$ ipython --no-banner

In [1]: import numpy as np

In [2]: from numpy import linalg as LA

In [3]: np.set_printoptions(precision=3, suppress=True, linewidth=160)

In [4]: f = np.array([5, 5, 9, 1, 6, 4, 4, 1, 9, 0, 7, 5])

In [5]: A = np.array([np.roll(f, i) for i in range(12)])

In [6]: A
Out[6]: 
array([[5, 5, 9, 1, 6, 4, 4, 1, 9, 0, 7, 5],
       [5, 5, 5, 9, 1, 6, 4, 4, 1, 9, 0, 7],
       [7, 5, 5, 5, 9, 1, 6, 4, 4, 1, 9, 0],
       [0, 7, 5, 5, 5, 9, 1, 6, 4, 4, 1, 9],
       [9, 0, 7, 5, 5, 5, 9, 1, 6, 4, 4, 1],
       [1, 9, 0, 7, 5, 5, 5, 9, 1, 6, 4, 4],
       [4, 1, 9, 0, 7, 5, 5, 5, 9, 1, 6, 4],
       [4, 4, 1, 9, 0, 7, 5, 5, 5, 9, 1, 6],
       [6, 4, 4, 1, 9, 0, 7, 5, 5, 5, 9, 1],
       [1, 6, 4, 4, 1, 9, 0, 7, 5, 5, 5, 9],
       [9, 1, 6, 4, 4, 1, 9, 0, 7, 5, 5, 5],
       [5, 9, 1, 6, 4, 4, 1, 9, 0, 7, 5, 5]])

In [7]: M2 = A ** -1
---------------------------------------------------------------------------
ValueError                                Traceback (most recent call last)
Cell In[7], line 1
----> 1 M2 = A ** -1

ValueError: Integers to negative integer powers are not allowed.

In [8]: M2 = LA.inv(A)

In [9]: (np.abs(M2) > 1e-9).astype(int)
Out[9]: 
array([[1, 1, 1, 1, 1, 1, 1, 1, 1, 1, 1, 1],
       [1, 1, 1, 1, 1, 1, 1, 1, 1, 1, 1, 1],
       [1, 1, 1, 1, 1, 1, 1, 1, 1, 1, 1, 1],
       [1, 1, 1, 1, 1, 1, 1, 1, 1, 1, 1, 1],
       [1, 1, 1, 1, 1, 1, 1, 1, 1, 1, 1, 1],
       [1, 1, 1, 1, 1, 1, 1, 1, 1, 1, 1, 1],
       [1, 1, 1, 1, 1, 1, 1, 1, 1, 1, 1, 1],
       [1, 1, 1, 1, 1, 1, 1, 1, 1, 1, 1, 1],
       [1, 1, 1, 1, 1, 1, 1, 1, 1, 1, 1, 1],
       [1, 1, 1, 1, 1, 1, 1, 1, 1, 1, 1, 1],
       [1, 1, 1, 1, 1, 1, 1, 1, 1, 1, 1, 1],
       [1, 1, 1, 1, 1, 1, 1, 1, 1, 1, 1, 1]])

In [10]: round(LA.slogdet(A)[0], 3)
Out[10]: np.float64(1.0)

In [11]: round(LA.cond(A), 3)
Out[11]: np.float64(32.332)

In [12]: np.round(A @ M2, 3) + 0
Out[12]: 
array([[1., 0., 0., 0., 0., 0., 0., 0., 0., 0., 0., 0.],
       [0., 1., 0., 0., 0., 0., 0., 0., 0., 0., 0., 0.],
       [0., 0., 1., 0., 0., 0., 0., 0., 0., 0., 0., 0.],
       [0., 0., 0., 1., 0., 0., 0., 0., 0., 0., 0., 0.],
       [0., 0., 0., 0., 1., 0., 0., 0., 0., 0., 0., 0.],
       [0., 0., 0., 0., 0., 1., 0., 0., 0., 0., 0., 0.],
       [0., 0., 0., 0., 0., 0., 1., 0., 0., 0., 0., 0.],
       [0., 0., 0., 0., 0., 0., 0., 1., 0., 0., 0., 0.],
       [0., 0., 0., 0., 0., 0., 0., 0., 1., 0., 0., 0.],
       [0., 0., 0., 0., 0., 0., 0., 0., 0., 1., 0., 0.],
       [0., 0., 0., 0., 0., 0., 0., 0., 0., 0., 1., 0.],
       [0., 0., 0., 0., 0., 0., 0., 0., 0., 0., 0., 1.]])
